% ipython --no-banner

In [1]: import numpy as np

In [2]: from numpy import linalg as LA

In [3]: np.set_printoptions(precision=3, suppress=True, linewidth=100, sign=" ")

In [4]: def rd(a):
   ...:     return np.round(a, 3) + 0
   ...: 

In [5]: E = np.load("sample4.npy")

In [6]: print(E)
[[ -0.544  -4.832  -8.546   8.768  -0.256]
 [ -6.864  -0.94   -1.861   3.342 -10.363]
 [ -5.297   0.512  -2.245   1.618 -10.495]
 [  2.242  -3.287  -8.811   7.326  -1.662]
 [ -6.858  -1.583  -2.557   3.032 -11.269]
 [ -5.747  -1.31   -3.276   4.289 -11.699]
 [ -4.898  -0.625  -3.86    4.281  -8.591]
 [  1.86   -4.878  -8.579  10.065  -0.817]
 [  1.784  -5.185  -9.187   9.62   -1.781]
 [  0.57   -4.245  -8.687   8.208  -0.702]
 [ -7.631  -3.159  -2.575   3.874 -11.562]
 [ -6.171  -1.598  -2.411   3.683  -9.837]
 [  3.333  -5.233  -8.63    8.011  -0.786]
 [  1.681  -7.019  -9.092   7.688  -3.292]
 [ -5.834  -2.172  -1.758   1.303 -11.457]
 [ -5.243  -1.117  -2.587   2.795 -11.522]
 [ -6.903  -3.083  -2.445   2.004 -11.949]
 [ -0.618  -2.336  -9.255   8.929  -1.71 ]
 [ -5.982  -1.904  -2.151   4.076  -9.239]
 [ -5.668  -1.273  -1.858   4.945 -11.505]
 [ -5.967  -1.852  -1.975   2.787 -10.83 ]
 [ -6.264  -1.079  -1.591   3.22   -7.426]
 [ -6.471  -0.061  -3.007   1.483 -11.009]
 [  2.18   -4.882  -8.296   9.425  -1.722]
 [  1.103  -4.825  -9.451  10.358  -0.539]
 [  0.233  -4.939  -8.062   8.832  -0.239]
 [ -4.814  -1.977  -4.488   4.075 -11.211]
 [  1.957  -6.282  -8.207   8.697   1.088]
 [ -6.623  -0.909  -3.094   4.068 -10.936]]

In [7]: other = np.c_[E[:, :3] @ np.array([[-1, 0, -2], [0, -1, 0], [-2, 0, 1]]), np.array([5, 4, 4, 1, 2, -5, -3, -5, 4, 5, 1, -3, -2, -3, -1, 0, -5, 0, 3, -5, -5, -2, -1, 3, 0, 0, 5, -1, 2])]

In [8]: print(rd(other))
[[ 17.636   4.832  -7.458   5.   ]
 [ 10.586   0.94   11.867   4.   ]
 [  9.787  -0.512   8.349   4.   ]
 [ 15.38    3.287 -13.295   1.   ]
 [ 11.972   1.583  11.159   2.   ]
 [ 12.299   1.31    8.218  -5.   ]
 [ 12.618   0.625   5.936  -3.   ]
 [ 15.298   4.878 -12.299  -5.   ]
 [ 16.59    5.185 -12.755   4.   ]
 [ 16.804   4.245  -9.827   5.   ]
 [ 12.781   3.159  12.687   1.   ]
 [ 10.993   1.598   9.931  -3.   ]
 [ 13.927   5.233 -15.296  -2.   ]
 [ 16.503   7.019 -12.454  -3.   ]
 [  9.35    2.172   9.91   -1.   ]
 [ 10.417   1.117   7.899   0.   ]
 [ 11.793   3.083  11.361  -5.   ]
 [ 19.128   2.336  -8.019   0.   ]
 [ 10.284   1.904   9.813   3.   ]
 [  9.384   1.273   9.478  -5.   ]
 [  9.917   1.852   9.959  -5.   ]
 [  9.446   1.079  10.937  -2.   ]
 [ 12.485   0.061   9.935  -1.   ]
 [ 14.412   4.882 -12.656   3.   ]
 [ 17.799   4.825 -11.657   0.   ]
 [ 15.891   4.939  -8.528   0.   ]
 [ 13.79    1.977   5.14    5.   ]
 [ 14.457   6.282 -12.121  -1.   ]
 [ 12.811   0.909  10.152   2.   ]]

In [9]: print(rd(LA.lstsq(E, other[:, 0])[0]))
[-1.  0. -2.  0.  0.]

In [10]: cen = (other - other.mean(axis=0)) / other.std(axis=0)

In [11]: print(np.argwhere(np.abs(cen) > 2))
[[ 13   1]
 [ 17   0]]

In [12]: coef = LA.lstsq(np.delete(cen, 2, axis=1), cen[:, 2])[0]

In [13]: print(rd(1 - np.var(cen[:, 2] - np.delete(cen, 2, axis=1) @ coef)))
0.815

In [14]: print(rd(coef))
[-0.461 -0.518 -0.005]

In [15]: feats = np.array([[7, 1, 0, 0, 0, 0],
    ...:     [0, 5, 0, 0, 0, 0],
    ...:     [7, 5, 0, 0, 0, 0],
    ...:     [0, 0, 7, 1, 0, 0],
    ...:     [0, 0, 0, 5, 0, 0],
    ...:     [0, 0, 7, 5, 0, 0],
    ...:     [0, 0, 0, 0, 7, 1],
    ...:     [0, 0, 0, 0, 0, 5],
    ...:     [0, 0, 0, 0, 7, 5]])

In [16]: print(feats)
[[ 7  1  0  0  0  0]
 [ 0  5  0  0  0  0]
 [ 7  5  0  0  0  0]
 [ 0  0  7  1  0  0]
 [ 0  0  0  5  0  0]
 [ 0  0  7  5  0  0]
 [ 0  0  0  0  7  1]
 [ 0  0  0  0  0  5]
 [ 0  0  0  0  7  5]]

In [17]: x = np.array([5, -2, 0, -4, -3, 4])

In [18]: rhs = feats @ x

In [19]: print(rd(LA.lstsq(feats, rhs)[0]))
[ 5. -2.  0. -4. -3.  4.]

In [20]: rng = np.random.default_rng(841078)

In [21]: rhs = rhs + 0.02 * rng.normal(size=9)

In [22]: print(rd(rhs))
[ 33.022 -10.003  25.023  -4.022 -20.027 -20.028 -16.99   20.013  -0.968]

In [23]: coef, *_ = LA.lstsq(feats, rhs)

In [24]: print(rd(feats.T @ (rhs - feats @ coef)))
[ 0.  0.  0.  0.  0.  0.]

In [25]: print(rd(coef))
[ 5.003 -2.    -0.002 -4.004 -2.998  4.003]

In [26]: W1 = np.array([[4, 4, 4, 3, 0],
    ...:     [2, 6, 9, 0, 1],
    ...:     [8, 1, 7, 0, 3],
    ...:     [5, 4, 3, 7, 9],
    ...:     [4, 2, 5, 8, 8],
    ...:     [6, 9, 7, 8, 6]])

In [27]: coef = np.array([3, -4, 5, -2, 4])

In [28]: act = np.maximum(feats @ W1 + coef, 0)

In [29]: print(act)
[[ 33  30  42  19   5]
 [ 13  26  50   0   9]
 [ 41  54  78  19   9]
 [ 64   7  57   5  34]
 [ 28  16  20  33  49]
 [ 84  23  69  33  70]
 [ 37  19  47  62  66]
 [ 33  41  40  38  34]
 [ 61  55  75  94  90]]

In [30]: print(LA.matrix_rank(act))
5

In [31]: basis = np.array([[-1, 2], [0, 0], [0, -1], [-1, 2], [2, 2]])

In [32]: print(W1 @ basis)
[[-7 10]
 [ 0 -3]
 [-2 15]
 [ 6 39]
 [ 4 35]
 [-2 33]]

In [33]: print((act @ basis).round(6).argmax(axis=1))
[ 1  0  1  1  1  1  1  1  1]

In [34]: print(act @ basis)
[[-42  72]
 [  5  -6]
 [-42  60]
 [ -1 149]
 [ 37 200]
 [ 23 305]
 [ 33 283]
 [ -3 170]
 [ 25 415]]

In [35]: other = np.array([[0, 3, 2, 2, 0, -3, 1],
    ...:     [3, -1, 3, -1, 3, -2, -1],
    ...:     [3, -2, 0, -3, -1, -1, -1],
    ...:     [-3, 3, -3, 0, -2, 0, -2],
    ...:     [-1, 3, -2, -3, 2, 3, 2],
    ...:     [3, 2, -1, 2, 2, -2, -1],
    ...:     [1, -3, -3, -3, -3, 3, 3]])

In [36]: other[-1] = other[0]

In [37]: A = other + 0.1 * np.eye(7)

In [38]: print(A)
[[ 0.1  3.   2.   2.   0.  -3.   1. ]
 [ 3.  -0.9  3.  -1.   3.  -2.  -1. ]
 [ 3.  -2.   0.1 -3.  -1.  -1.  -1. ]
 [-3.   3.  -3.   0.1 -2.   0.  -2. ]
 [-1.   3.  -2.  -3.   2.1  3.   2. ]
 [ 3.   2.  -1.   2.   2.  -1.9 -1. ]
 [ 0.   3.   2.   2.   0.  -3.   1.1]]

In [39]: print(rd(np.abs(LA.svd(A)[2][-1])))
[ 0.33   0.342  0.435  0.123  0.318  0.61   0.31 ]

In [40]: print(round(np.log10(LA.cond(A))))
2

In [41]: print(LA.matrix_rank(A, rtol=0.1))
6
